% python3 -q
>>> import numpy as np
>>> import numpy.linalg as la
>>> np.set_printoptions(suppress=True, linewidth=160)
>>> J = np.load("sample11.npy")
>>> J
array([[ -0.7,   0. ,   0.4],
       [  3. ,  -1.4,  -1.5],
       [  2.6,  -0.9,  -1. ],
       [  0.7,  -0.4,  -2.2],
       [ -0.6,   1.1,   1. ],
       [ -0.7,   0.4,  -1.1],
       [  0.4,   0.7,   2.8],
       [ -1.5,   1.4,   0.8],
       [-16. ,   8. ,  -8. ],
       [ -0.4,  -0.9,   1. ],
       [ -0.5,  -2. ,   1.2],
       [ -1.5,  -0.8,   1.8],
       [  0.8,  -1.9,   0.6],
       [  0.7,  -0.4,   0.9],
       [ -0.9,  -0.1,  -0.6],
       [ -1.9,   1.4,  -1. ],
       [  0.7,  -1.1,   0.4],
       [  0.1,  -1.2,  -0.5],
       [  0.4,   0.4,   0.6],
       [ -0.9,  -0.2,   1.1],
       [ -1.1,   1. ,  -0.6]])
>>> A2 = J / np.sqrt((J ** 2).mean(axis=1, keepdims=True))
>>> print(la.matrix_rank(A2) == la.matrix_rank(J))
True
>>> la.matrix_rank(J - J.mean(axis=1, keepdims=True))
np.int64(2)
>>> np.round(la.norm(A2, axis=1), 2)
array([1.73, 1.73, 1.73, 1.73, 1.73, 1.73, 1.73, 1.73, 1.73, 1.73, 1.73, 1.73, 1.73, 1.73, 1.73, 1.73, 1.73, 1.73, 1.73, 1.73, 1.73])
>>> arr = np.load("x.npy")
>>> arr
array([[-4,  8,  9, -4],
       [ 0,  1, -7,  2],
       [-4,  6, 23, -8]])
>>> A2 = np.array([[0, 2, 1], [1, 3, 2], [3, 3, 3], [3, 3, 3]])
>>> np.einsum("ik,kj->ij", arr, A2)
array([[ 23,  31,  27],
       [-14, -12, -13],
       [ 51,  55,  53]])
>>> np.einsum("ik,kj->ji", arr, A2)
array([[ 23, -14,  51],
       [ 31, -12,  55],
       [ 27, -13,  53]])
>>> np.einsum("ij,ij->i", arr, arr)
array([177,  54, 645])
>>> U, sig, VT = la.svd(arr)
>>> print(np.argmax(sig[:-1] / (sig[1:] + 1e-6)) + 1)
2
>>> sig.round(2) + 0
array([28.91,  6.33,  0.  ])
>>> A2 = U[:, :2] @ np.diag(sig[:2]) @ VT[:2]
>>> print(round(la.norm(arr - A2) / la.norm(arr), 2))
0.0
>>> print(round(la.norm(arr - A2, 2), 2), round(float(sig[2]), 2))
0.0 0.0
>>> print(A2.round(2) + 0)
[[-4.  8.  9. -4.]
 [ 0.  1. -7.  2.]
 [-4.  6. 23. -8.]]
>>> la.matrix_rank(A2)
np.int64(2)
>>> round(float(np.abs(arr - A2).max()), 2)
0.0
>>> U, sig, VT = la.svd(arr)
>>> vecs = VT[:(sig > 1e-8).sum()]
>>> rng = np.random.default_rng(890706)
>>> x0 = arr[2] + -3 * arr[1] + rng.integers(2) * np.eye(4)[3]
>>> print(x0)
[ -4.   3.  44. -13.]
>>> np.round(np.diag(vecs.T @ vecs), 2)
array([0.15, 0.83, 0.91, 0.1 ])
>>> la.matrix_rank(np.vstack([arr, x0]))
np.int64(3)
>>> np.round(arr @ la.pinv(arr) @ arr, 2) + 0
array([[-4.,  8.,  9., -4.],
       [ 0.,  1., -7.,  2.],
       [-4.,  6., 23., -8.]])
>>> W0 = np.loadtxt("layer15.csv", delimiter=",")
>>> W0.round(2)
array([[-0.35,  0.86,  1.27,  4.75],
       [ 3.97, -1.51, -2.35,  1.19],
       [ 1.21,  4.68, -1.2 , -0.44],
       [ 2.76,  0.24,  4.05, -0.93]])
>>> A2 = la.inv(W0)
>>> round(la.slogdet(W0)[0], 2)
np.float64(-1.0)
>>> np.allclose(A2, W0.T)
False
>>> np.round(W0 @ A2, 2) + 0
array([[1., 0., 0., 0.],
       [0., 1., 0., 0.],
       [0., 0., 1., 0.],
       [0., 0., 0., 1.]])
>>> round(float(la.det(W0) * la.det(A2)), 2)
1.0
>>> A2.round(2)
array([[-0.01,  0.16,  0.05,  0.11],
       [ 0.03, -0.06,  0.19,  0.01],
       [ 0.05, -0.09, -0.05,  0.16],
       [ 0.19,  0.05, -0.02, -0.04]])
>>> print(np.round(la.inv(A2), 2))
[[-0.35  0.86  1.27  4.75]
 [ 3.97 -1.51 -2.35  1.19]
 [ 1.21  4.68 -1.2  -0.44]
 [ 2.76  0.24  4.05 -0.93]]
>>> idx = rng.permutation(4)
>>> idx
array([0, 2, 3, 1])
>>> A2 = W0[idx][:, idx]
>>> np.round(np.diag(A2), 2)
array([-0.35, -1.2 , -0.93, -1.51])
>>> print(np.round(np.sort(np.abs(la.eigvals(A2))), 2))
[5. 5. 5. 5.]
>>> A2.round(2)
array([[-0.35,  1.27,  4.75,  0.86],
       [ 1.21, -1.2 , -0.44,  4.68],
       [ 2.76,  4.05, -0.93,  0.24],
       [ 3.97, -2.35,  1.19, -1.51]])
>>> x0 = np.array([1, -8, 1, -2])
>>> np.round(W0 * x0, 2)
array([[ -0.35,  -6.88,   1.27,  -9.49],
       [  3.97,  12.11,  -2.35,  -2.39],
       [  1.21, -37.45,  -1.2 ,   0.88],
       [  2.76,  -1.88,   4.05,   1.86]])
>>> print(np.round((W0 * x0).sum(axis=1), 2))
[-15.45  11.35 -36.56   6.8 ]
>>> np.round(W0 @ np.ones(4), 2)
array([6.53, 1.31, 4.25, 6.12])
>>> np.round(np.einsum("ij,j->i", W0, x0), 2)
array([-15.45,  11.35, -36.56,   6.8 ])
>>> np.round(la.pinv(W0), 2)
array([[-0.01,  0.16,  0.05,  0.11],
       [ 0.03, -0.06,  0.19,  0.01],
       [ 0.05, -0.09, -0.05,  0.16],
       [ 0.19,  0.05, -0.02, -0.04]])
>>> np.round(la.svd(W0, compute_uv=False), 2)
array([5., 5., 5., 5.])
>>> A = np.load("w.npy")
>>> A
array([[0, 0],
       [3, 1]])
>>> np.unique(A.round(6), axis=0).shape
(2, 2)
>>> print(round(float(np.abs(la.eigvals(A)).max()), 2))
1.0
>>> la.matrix_power(A, 4)
array([[0, 0],
       [3, 1]])
>>> np.allclose(A, A.T)
False
>>> A @ A
array([[0, 0],
       [3, 1]])
>>> np.trace(A)
np.int64(1)
>>> E = np.array([[2, 0, 0, -2], [0, 0, 0, 2], [0, 0, 0, 0]])
>>> A2 = np.array([[0, 2], [1, 4], [3, 1], [5, 2]])
>>> print(np.einsum("ik,kj->ji", E, A2))
[[-10  10   0]
 [  0   4   0]]
>>> print(la.matrix_rank(np.vstack([E, A2.T])))
4
>>> np.einsum("ik,kj->ij", E, A2)
array([[-10,   0],
       [ 10,   4],
       [  0,   0]])
>>> la.matrix_rank(E @ A2)
np.int64(2)
>>> print(np.vstack([E, A2.T]).shape)
(5, 4)
>>> A2.T @ E.T
array([[-10,  10,   0],
       [  0,   4,   0]])
>>> X = np.loadtxt("case15.csv", delimiter=",")
>>> print(X)
[[0. 0. 0. 0.]
 [0. 0. 1. 1.]
 [0. 1. 0. 1.]
 [0. 1. 1. 0.]]
>>> [round(float(x), 2) for x in la.svd(X, compute_uv=False)[:3]]
[2.0, 1.0, 1.0]
>>> print(round(float(la.norm(X, 2) / la.norm(X)), 2))
0.82
>>> la.matrix_rank(X, rtol=0.1)
np.int64(3)
>>> r = la.matrix_rank(X)
>>> print(r)
3
>>> N = la.svd(X)[2][r:].T
>>> X @ N
array([[0.],
       [0.],
       [0.],
       [0.]])
>>> [int(la.matrix_rank(X[:, :j + 1])) for j in range(4)]
[0, 1, 2, 3]
>>> [int(la.matrix_rank(np.delete(X, i, axis=0))) for i in range(4)]
[3, 2, 2, 2]
>>> [int(la.matrix_rank(X[:i])) for i in range(1, len(X) + 1)]
[0, 1, 2, 3]
>>> N @ N.T
array([[1., 0., 0., 0.],
       [0., 0., 0., 0.],
       [0., 0., 0., 0.],
       [0., 0., 0., 0.]])
>>> N.shape
(4, 1)
>>> print(N[:, 0] / N[np.abs(N[:, 0]).round(6).argmax(), 0])
[1. 0. 0. 0.]
>>> U, sig, VT = la.svd(X)
>>> np.argmax(sig[:-1] / (sig[1:] + 1e-6)) + 1
np.int64(3)
>>> A2 = U[:, :3] @ np.diag(sig[:3]) @ VT[:3]
>>> la.matrix_rank(X, rtol=0.05)
np.int64(3)
>>> np.round(np.abs(X - A2).max(), 2)
np.float64(0.0)
>>> A2.round(2) + 0
array([[0., 0., 0., 0.],
       [0., 0., 1., 1.],
       [0., 1., 0., 1.],
       [0., 1., 1., 0.]])
>>> np.round(la.norm(X - A2) / la.norm(X), 2)
np.float64(0.0)
>>> U, sig, VT = la.svd(E)
>>> np.argmax(sig[:-1] / (sig[1:] + 1e-6)) + 1
np.int64(2)
>>> sig.round(2)
array([3.24, 1.24, 0.  ])
>>> A2 = U[:, :2] @ np.diag(sig[:2]) @ VT[:2]
>>> round(float(la.norm(E - A2) / la.norm(E)), 2)
0.0
>>> round(float(np.abs(E - A2).max()), 2)
0.0
>>> la.matrix_rank(E, rtol=0.05)
np.int64(2)
>>> feats = np.array([[0.4, 0.1, 0.17],
...     [2.0, 0.5, 1.06],
...     [-0.2, 0.4, 0.79],
...     [-0.4, -1.5, -2.96],
...     [0.2, 1.3, 2.61],
...     [-1.8, -0.3, -0.59],
...     [0.1, -1.2, -2.42],
...     [-2.1, -1.4, -2.79],
...     [0.1, -0.2, -0.41],
...     [0.2, 0.0, 0.0],
...     [1.6, -1.9, -3.8],
...     [-0.8, 1.0, 1.99],
...     [1.6, 1.6, 3.19],
...     [-0.5, -0.5, -1.01],
...     [1.5, 1.9, 3.83],
...     [-0.3, -0.8, -1.57],
...     [0.6, -0.4, -0.82],
...     [1.1, -0.8, -1.6]])
>>> P = feats @ la.solve(feats.T @ feats, feats.T)
>>> print(np.allclose(P @ P, P))
True
>>> round(float(np.trace(P)), 2)
3.0
>>> A2 = np.array([[2, 2], [3, 2], [2, 3]])
>>> print(la.matrix_rank(feats @ A2))
2
>>> np.vstack([feats, A2.T]).shape
(20, 3)
>>> np.round(np.einsum("ij->j", feats), 2)
array([ 3.3 , -2.2 , -4.33])
>>> C2 = feats.T @ feats
>>> la.matrix_rank(C2)
np.int64(3)
>>> C2.round(2)
array([[22.03,  6.1 , 12.28],
       [ 6.1 , 20.36, 40.72],
       [12.28, 40.72, 81.47]])
>>> print(np.allclose(C2, C2.T))
True
>>> U, sig, VT = la.svd(feats)
>>> sig.round(2)
array([10.2 ,  4.44,  0.04])
>>> A2 = U[:, :2] @ np.diag(sig[:2]) @ VT[:2]
>>> print(round(la.norm(feats - A2) / la.norm(feats), 2))
0.0
>>> la.matrix_rank(feats, rtol=0.05)
np.int64(2)
>>> la.matrix_rank(A2)
np.int64(2)
>>> np.round(la.norm(feats - A2, 2), 2), round(sig[2], 2)
(np.float64(0.04), np.float64(0.04))
>>> round(float(np.abs(feats - A2).max()), 2)
0.02
>>> def softmax(z):
...     e = np.exp(z - z.max(axis=-1, keepdims=True))
...     return e / e.sum(axis=-1, keepdims=True)
... 
>>> np.round(softmax(feats).sum(axis=1), 2)
array([1., 1., 1., 1., 1., 1., 1., 1., 1., 1., 1., 1., 1., 1., 1., 1., 1., 1.])
>>> att = feats @ feats.T / np.sqrt(3)
>>> print(np.round(softmax(att)[2] @ feats, 2))
[0.64 1.01 2.03]
>>> softmax(att).round(6).argmax(axis=1)
array([14, 14, 14, 10, 14,  7, 10,  7, 10,  1, 10, 14, 14,  7, 14, 10, 10, 10])
>>> K = np.array([[2, -1, -2], [-2, -1, 1], [2, 2, -1]])
>>> K[1] = K[2]
>>> print(K)
[[ 2 -1 -2]
 [ 2  2 -1]
 [ 2  2 -1]]
>>> U, sig, VT = la.svd(K)
>>> vecs = VT[:(sig > 1e-8).sum()]
>>> x0 = K[0] + -3 * K[1] + rng.integers(2) * np.eye(3)[0]
>>> x0
array([-3., -7.,  1.])
>>> np.allclose(vecs.T @ vecs @ x0, x0)
False
>>> print(la.matrix_rank(np.vstack([K, x0])))
3
>>> round(la.norm(x0 - vecs.T @ vecs @ x0), 2)
np.float64(0.62)
>>> np.round(np.diag(vecs.T @ vecs), 2)
array([0.62, 0.94, 0.45])
>>> idx = rng.permutation(3)
>>> idx
array([2, 1, 0])
>>> A2 = K[idx][:, idx]
>>> round(float(la.det(A2)), 2), round(la.det(K[idx]), 2)
(0.0, np.float64(0.0))
>>> np.diag(A2)
array([-1,  2,  2])
>>> np.trace(A2)
np.int64(3)
>>> A2
array([[-1,  2,  2],
       [-1,  2,  2],
       [-2, -1,  2]])
>>> np.allclose(A2, K)
False
>>> np.allclose(A2[:-1].T @ la.lstsq(A2[:-1].T, A2[-1])[0], A2[-1])
False
>>> print(np.unique(A2.round(6), axis=0).shape)
(2, 3)
>>> np.abs(np.diag(la.qr(A2)[1])) > 1e-9
array([ True,  True, False])
>>> np.round(A2 @ la.pinv(A2) @ A2, 2)
array([[-1.,  2.,  2.],
       [-1.,  2.,  2.],
       [-2., -1.,  2.]])
>>> print(round(np.trace(la.pinv(A2) @ A2), 2))
2.0
